In [1]: import numpy as np

In [2]: from numpy import linalg as LA

In [3]: np.set_printoptions(precision=2, suppress=True, linewidth=100, floatmode="fixed")

In [4]: def tidy(a):
   ...:     return np.round(a, 2) + 0
   ...: 

In [5]: A = np.load("mat.npy")

In [6]: tidy(A)
Out[6]: 
array([[-11.82,   3.36, -22.08,  39.87, -12.69, -20.20,  12.48,  27.00,  12.76, -32.55],
       [ -5.63,   2.78,  -8.00,   9.31,  -7.10,  -6.04,  -2.81,   5.13,   2.16,  -8.78],
       [ -5.25,   2.69,  -7.21,   7.95,  -6.52,  -5.28,  -3.09,   4.23,   1.73,  -7.77],
       [ -4.62,   2.53,  -5.98,   5.94,  -5.53,  -4.13,  -3.33,   2.94,   1.14,  -6.29],
       [ -3.02,   1.91,  -3.26,   2.24,  -3.03,  -1.78,  -2.83,   0.77,   0.17,  -3.38],
       [ -3.00,   1.90,  -3.23,   2.21,  -3.00,  -1.75,  -2.82,   0.75,   0.16,  -3.35],
       [ -2.88,   1.84,  -3.05,   2.02,  -2.83,  -1.62,  -2.73,   0.65,   0.12,  -3.18],
       [ -1.81,   1.25,  -1.68,   0.77,  -1.47,  -0.68,  -1.77,   0.08,  -0.08,  -1.86],
       [ -0.97,   0.70,  -0.81,   0.25,  -0.64,  -0.24,  -0.91,  -0.05,  -0.09,  -0.96],
       [ -0.16,   0.12,  -0.13,   0.02,  -0.09,  -0.02,  -0.15,  -0.02,  -0.02,  -0.16],
       [ -0.08,   0.06,  -0.06,   0.01,  -0.04,  -0.01,  -0.07,  -0.01,  -0.01,  -0.08],
       [  4.92,  -4.06,   2.47,   0.37,  -0.70,  -1.09,   1.64,   0.75,   0.62,   6.01],
       [ 12.12, -10.25,   4.74,  -0.67,  -7.88,  -4.56,  -3.89,  -0.62,   0.17,  19.13],
       [ 16.62, -14.06,   6.10,  -2.77, -13.98,  -6.79, -10.25,  -2.93,  -0.88,  29.14],
       [ 31.28, -26.02,  11.05, -14.99, -37.45, -13.29, -39.12, -15.36,  -6.84,  67.08],
       [ 41.84, -34.33,  15.12, -27.24, -56.09, -17.25, -64.51, -27.34, -12.69,  97.56],
       [ 43.17, -35.36,  15.66, -28.93, -58.49, -17.72, -67.87, -28.97, -13.49, 101.51]])

In [7]: # rows and columns are dependent

In [8]: r0, r1 = A[10], A[7]

In [9]: tidy(r0 @ r1)
Out[9]: np.float64(0.64)

In [10]: p = (r0 @ r1) / (r0 @ r0) * r0

In [11]: LA.matrix_rank(np.outer(r0, r1))
Out[11]: np.int64(1)

In [12]: tidy(r1 - p)
Out[12]: array([ 0.17, -0.23, -0.19,  0.51, -0.45, -0.42, -0.02,  0.32,  0.16,  0.12])

In [13]: tidy((r1 - p) @ r0)
Out[13]: np.float64(0.0)

In [14]: feats = np.load("m.npy")

In [15]: feats
Out[15]: 
array([[ 0.65, -0.18,  0.56,  0.93,  0.89],
       [ 1.00, -0.54,  0.36,  1.00,  0.48],
       [ 0.62,  0.56,  0.91, -0.15,  0.86],
       [ 0.56,  0.02, -0.44,  0.97, -0.54],
       [-0.24,  0.66,  0.84, -0.93,  0.56],
       [-0.59,  0.18, -0.97, -0.42, -1.00],
       [ 0.82,  0.46,  0.91,  0.77,  0.92],
       [ 0.97, -0.89, -0.24, -0.32,  0.10],
       [ 0.89, -0.41,  0.83,  0.90,  0.98],
       [-0.96,  0.74, -0.82, -1.00, -1.00],
       [ 0.89, -0.86, -0.95,  0.48, -0.98],
       [ 0.45, -0.97, -0.97,  0.88, -0.41],
       [ 0.30,  0.91,  0.95, -1.00, -0.47],
       [ 0.81, -0.55, -0.53,  0.96, -0.24],
       [ 0.95, -0.72,  0.98,  1.00,  1.00],
       [-0.98,  0.90,  0.99, -0.99,  1.00],
       [ 1.00,  0.02,  0.01,  0.99, -0.83],
       [ 1.00, -0.43,  0.55,  1.00,  0.04],
       [-0.83, -0.63, -0.99, -0.99, -1.00],
       [ 0.31,  0.79,  0.95, -0.27,  0.87],
       [-0.99, -0.06, -0.18, -0.98,  0.53],
       [ 1.00, -0.81, -0.92,  1.00, -0.93],
       [-0.81,  0.68,  0.41, -0.79, -0.05],
       [-0.99,  0.62,  0.51, -0.92,  0.88],
       [-0.35,  0.22,  0.87, -0.66,  0.97],
       [ 0.98, -0.66, -0.24,  1.00,  0.33],
       [-1.00,  0.31, -0.50, -0.99, -0.07],
       [ 0.94, -0.20,  0.41, -0.57, -0.28],
       [ 0.35,  0.08,  0.60,  0.92,  0.89],
       [-0.95,  0.96,  0.98, -1.00,  0.84],
       [-0.96,  0.76,  0.89, -0.98,  0.92],
       [ 0.98,  0.18,  0.83,  0.68,  0.58],
       [ 0.39,  0.18,  0.74, -0.06,  0.81],
       [-0.98, -0.75, -0.99, -0.62, -0.97],
       [-0.16,  0.95,  1.00, -0.49,  1.00]])

In [16]: proj = feats @ LA.solve(feats.T @ feats, feats.T)

In [17]: tidy(proj @ feats[:, 0])
Out[17]: 
array([ 0.65,  1.00,  0.62,  0.56, -0.24, -0.59,  0.82,  0.97,  0.89, -0.96,  0.89,  0.45,  0.30,
        0.81,  0.95, -0.98,  1.00,  1.00, -0.83,  0.31, -0.99,  1.00, -0.81, -0.99, -0.35,  0.98,
       -1.00,  0.94,  0.35, -0.95, -0.96,  0.98,  0.39, -0.98, -0.16])

In [18]: tidy(np.diag(proj))
Out[18]: 
array([0.08, 0.07, 0.15, 0.12, 0.08, 0.10, 0.12, 0.40, 0.11, 0.20, 0.13, 0.10, 0.39, 0.07, 0.25,
       0.11, 0.20, 0.16, 0.19, 0.13, 0.16, 0.10, 0.09, 0.09, 0.09, 0.13, 0.11, 0.30, 0.10, 0.10,
       0.10, 0.07, 0.06, 0.24, 0.11])

In [19]: tidy(LA.eigvalsh(proj))
Out[19]: 
array([0.00, 0.00, 0.00, 0.00, 0.00, 0.00, 0.00, 0.00, 0.00, 0.00, 0.00, 0.00, 0.00, 0.00, 0.00,
       0.00, 0.00, 0.00, 0.00, 0.00, 0.00, 0.00, 0.00, 0.00, 0.00, 0.00, 0.00, 0.00, 0.00, 0.00,
       1.00, 1.00, 1.00, 1.00, 1.00])

In [20]: LA.matrix_rank(np.eye(35) - proj)
Out[20]: np.int64(30)

In [21]: W0 = np.load("data.npy")

In [22]: W0
Out[22]: 
array([[12.00,  6.00,  0.00,  6.00,  3.00,  3.00,  9.00],
       [ 6.00,  7.00,  0.00,  4.00,  2.00,  2.00,  6.00],
       [ 0.00,  0.00,  3.00,  0.00,  0.00,  0.00,  0.00],
       [ 6.00,  4.00,  0.00,  7.00,  2.00,  2.00,  6.00],
       [ 3.00,  2.00,  0.00,  2.00,  4.00,  1.00,  3.00],
       [ 3.00,  2.00,  0.00,  2.00,  1.00,  4.00,  3.00],
       [ 9.00,  6.00,  0.00,  6.00,  3.00,  3.00, 12.00]])

In [23]: # 2 blocks once reordered

In [24]: tidy(np.abs(LA.eigvals(W0)).max())
Out[24]: np.float64(31.0)

In [25]: W0.inv()
AttributeError: 'numpy.ndarray' object has no attribute 'inv'


In [26]: W0 @ W0
Out[26]: 
array([[315.00, 204.00,   0.00, 204.00, 102.00, 102.00, 306.00],
       [204.00, 145.00,   0.00, 136.00,  68.00,  68.00, 204.00],
       [  0.00,   0.00,   9.00,   0.00,   0.00,   0.00,   0.00],
       [204.00, 136.00,   0.00, 145.00,  68.00,  68.00, 204.00],
       [102.00,  68.00,   0.00,  68.00,  43.00,  34.00, 102.00],
       [102.00,  68.00,   0.00,  68.00,  34.00,  43.00, 102.00],
       [306.00, 204.00,   0.00, 204.00, 102.00, 102.00, 315.00]])

In [27]: print((W0 + W0.T) / 2)
[[12.00  6.00  0.00  6.00  3.00  3.00  9.00]
 [ 6.00  7.00  0.00  4.00  2.00  2.00  6.00]
 [ 0.00  0.00  3.00  0.00  0.00  0.00  0.00]
 [ 6.00  4.00  0.00  7.00  2.00  2.00  6.00]
 [ 3.00  2.00  0.00  2.00  4.00  1.00  3.00]
 [ 3.00  2.00  0.00  2.00  1.00  4.00  3.00]
 [ 9.00  6.00  0.00  6.00  3.00  3.00 12.00]]

In [28]: tidy(np.sort(np.abs(LA.eigvals(W0))))
Out[28]: array([ 3.00,  3.00,  3.00,  3.00,  3.00,  3.00, 31.00])
